>>> import numpy as np
>>> np.set_printoptions(suppress=True, linewidth=160)
>>> W0 = np.load("arr.npy")
>>> W0
array([[5, 0, 4, 3, 0],
       [3, 5, 5, 3, 2],
       [4, 2, 0, 5, 3],
       [5, 4, 4, 0, 3],
       [5, 2, 5, 5, 1]])
>>> np.round(np.poly(W0), 3)
array([   1.,  -11.,  -72.,  153.,  883., -146.])
>>> np.einsum("ij,ji->", W0, W0)
np.int64(265)
>>> np.round(np.linalg.det(W0.T), 3)
np.float64(146.0)
>>> np.linalg.cond(W0) > 100
np.True_
>>> np.round(np.linalg.norm(W0, 2) / np.linalg.norm(W0), 3)
np.float64(0.912)
>>> [round(float(x), 3) for x in np.linalg.svd(W0, compute_uv=False)[:3]]
[16.359, 5.203, 4.307]
>>> round(np.log10(np.linalg.cond(W0)))
2
>>> Uu, s, VT = np.linalg.svd(W0, full_matrices=False)
>>> np.abs(Uu[:, 0]).round(6).argmax()
np.int64(4)
>>> np.round(np.abs(VT[0]), 3)
array([0.595, 0.367, 0.514, 0.435, 0.24 ])
>>> (s > 1e-8).sum()
np.int64(5)
>>> Uu, s, VT = np.linalg.svd(W0)
>>> s.round(3)
array([16.359,  5.203,  4.307,  2.956,  0.135])
>>> np.argmax(s[:-1] / (s[1:] + 1e-6)) + 1
np.int64(4)
>>> out = Uu[:, :4] @ np.diag(s[:4]) @ VT[:4]
>>> np.linalg.matrix_rank(out)
np.int64(4)
>>> q, evecs = np.linalg.qr(W0[:, :2])[0], np.linalg.qr(W0[:, 2:])[0]
>>> s = np.linalg.svd(q.T @ evecs, compute_uv=False)
>>> s.round(3)
array([1.   , 0.584])
>>> (s > 0.9).sum()
np.int64(1)
>>> np.round(np.linalg.norm(q @ q.T - evecs @ evecs.T, 2), 3)
np.float64(1.0)
>>> data = np.array([[0, 1, 0, 0, 0, 0],
...     [0, 0, 1, 0, 0, 0],
...     [0, 0, 0, 1, 0, 0],
...     [0, 0, 0, 0, 1, 0],
...     [0, 0, 0, 0, 0, 1],
...     [1, 0, 0, 0, 0, 0]])
>>> # rows sum to 1
>>> out = data / np.sqrt((data ** 2).mean(axis=1, keepdims=True))
>>> np.round(data - data.mean(axis=1, keepdims=True), 3)
array([[-0.167,  0.833, -0.167, -0.167, -0.167, -0.167],
       [-0.167, -0.167,  0.833, -0.167, -0.167, -0.167],
       [-0.167, -0.167, -0.167,  0.833, -0.167, -0.167],
       [-0.167, -0.167, -0.167, -0.167,  0.833, -0.167],
       [-0.167, -0.167, -0.167, -0.167, -0.167,  0.833],
       [ 0.833, -0.167, -0.167, -0.167, -0.167, -0.167]])
>>> np.linalg.matrix_rank(out) == np.linalg.matrix_rank(data)
np.True_
